$ ipython --no-banner

In [1]: import numpy as np

In [2]: import numpy.linalg as la

In [3]: np.set_printoptions(precision=2, suppress=True, linewidth=140)

In [4]: rnd = lambda a: np.round(a, 2) + 0

In [5]: mat = np.load("dump.npy")

In [6]: mat
Out[6]: 
array([[ 29., -45., -30., -35.],
       [-45.,  85.,  54.,  63.],
       [-30.,  54.,  40.,  42.],
       [-35.,  63.,  42.,  53.]])

In [7]: # equal to its transpose

In [8]: la.matrix_rank(mat, rtol=0.1)
Out[8]: np.int64(1)

In [9]: round(np.log10(la.cond(mat)))
Out[9]: 2

In [10]: A2 = mat / np.sqrt((mat ** 2).mean(axis=1, keepdims=True))

In [11]: la.matrix_rank(mat - mat.mean(axis=1, keepdims=True))
Out[11]: np.int64(3)

In [12]: la.matrix_rank(A2) == la.matrix_rank(mat)
Out[12]: np.True_

In [13]: rnd(A2[2])
Out[13]: array([-0.71,  1.27,  0.94,  0.99])

In [14]: rnd(la.norm(A2, axis=1))
Out[14]: array([2., 2., 2., 2.])

In [15]: L = la.cholesky(mat)

In [16]: la.eigvalsh(mat).min() > 0
Out[16]: np.True_

In [17]: th = np.radians(120)

In [18]: r_ = np.eye(4)

In [19]: r_[3, 3] = r_[2, 2] = np.cos(th)

In [20]: r_[3, 2], r_[2, 3] = -np.sin(th), np.sin(th)

In [21]: rnd(r_)
Out[21]: 
array([[ 1.  ,  0.  ,  0.  ,  0.  ],
       [ 0.  ,  1.  ,  0.  ,  0.  ],
       [ 0.  ,  0.  , -0.5 ,  0.87],
       [ 0.  ,  0.  , -0.87, -0.5 ]])

In [22]: A2 = mat @ r_.T

In [23]: rnd(A2)
Out[23]: 
array([[ 29.  , -45.  , -15.31,  43.48],
       [-45.  ,  85.  ,  27.56, -78.27],
       [-30.  ,  54.  ,  16.37, -55.64],
       [-35.  ,  63.  ,  24.9 , -62.87]])

In [24]: T = np.stack([mat, 2 * mat, mat[::-1]])

In [25]: rnd(la.det(T))
Out[25]: array([ 12480., 199680.,  12480.])

In [26]: (T @ mat.T).shape
Out[26]: (3, 4, 4)

In [27]: la.matrix_rank(T)
Out[27]: array([4, 4, 4])

In [28]: T.sum(axis=0)
Out[28]: 
array([[  52.,  -72.,  -48.,  -52.],
       [-165.,  309.,  202.,  231.],
       [-135.,  247.,  174.,  189.],
       [ -76.,  144.,   96.,  124.]])

In [29]: F = np.load("m.npy")

In [30]: F
Out[30]: 
array([[ 0.,  0.,  0., -1., -1.],
       [ 0.,  0., -1.,  0.,  0.],
       [ 0., -1.,  0.,  0.,  0.],
       [-1.,  0.,  0.,  0., -1.],
       [-1.,  0.,  0., -1.,  0.]])

In [31]: # 2 groups of indices that never mix

In [32]: np.flatnonzero(la.matrix_power((F != 0) + (F.T != 0) + np.eye(5), 5)[2])
Out[32]: array([1, 2])

In [33]: rnd(la.det(F))
Out[33]: np.float64(2.0)

In [34]: rnd(np.sort(la.eigvals(F).real))
Out[34]: array([-2., -1.,  1.,  1.,  1.])

In [35]: (F != 0).astype(int)
Out[35]: 
array([[0, 0, 0, 1, 1],
       [0, 0, 1, 0, 0],
       [0, 1, 0, 0, 0],
       [1, 0, 0, 0, 1],
       [1, 0, 0, 1, 0]])

In [36]: (la.matrix_power((F != 0) + (F.T != 0) + np.eye(5), 5) > 0).astype(int)
Out[36]: 
array([[1, 0, 0, 1, 1],
       [0, 1, 1, 0, 0],
       [0, 1, 1, 0, 0],
       [1, 0, 0, 1, 1],
       [1, 0, 0, 1, 1]])

In [37]: O, vecs = la.qr(F[:, :3])[0], la.qr(F[:, 3:])[0]

In [38]: sv = la.svd(O.T @ vecs, compute_uv=False)

In [39]: rnd(la.norm(O @ O.T - vecs @ vecs.T, 2))
Out[39]: np.float64(1.0)

In [40]: (sv > 0.9).sum()
Out[40]: np.int64(0)

In [41]: rnd(sv)
Out[41]: array([0.58, 0.  ])

In [42]: np.all(la.eigvalsh(F) > 0)
Out[42]: np.False_

In [43]: rnd(la.eigvalsh(F).min())
Out[43]: np.float64(-2.0)

In [44]: try:
    ...:     la.cholesky(F)
    ...: except la.LinAlgError as e:
    ...:     print(repr(e))
    ...: 
LinAlgError('Matrix is not positive definite')

In [45]: M = np.load("run3.npy")

In [46]: M
Out[46]: 
array([[5, 6, 5, 4, 8],
       [5, 6, 5, 4, 8],
       [8, 5, 0, 7, 6],
       [8, 9, 3, 7, 0]])

In [47]: la.matrix_rank(M, rtol=0.1)
Out[47]: np.int64(3)

In [48]: U, sv, Vt = la.svd(M)

In [49]: rnd(sv)
Out[49]: array([24.95,  8.02,  4.73,  0.  ])

In [50]: A2 = U[:, :3] @ np.diag(sv[:3]) @ Vt[:3]

In [51]: la.matrix_rank(M, rtol=0.05)
Out[51]: np.int64(3)

In [52]: rnd(la.norm(M - A2, 2)), rnd(sv[3])
Out[52]: (np.float64(0.0), np.float64(0.0))

In [53]: rnd(la.norm(M - A2) / la.norm(M))
Out[53]: np.float64(0.0)
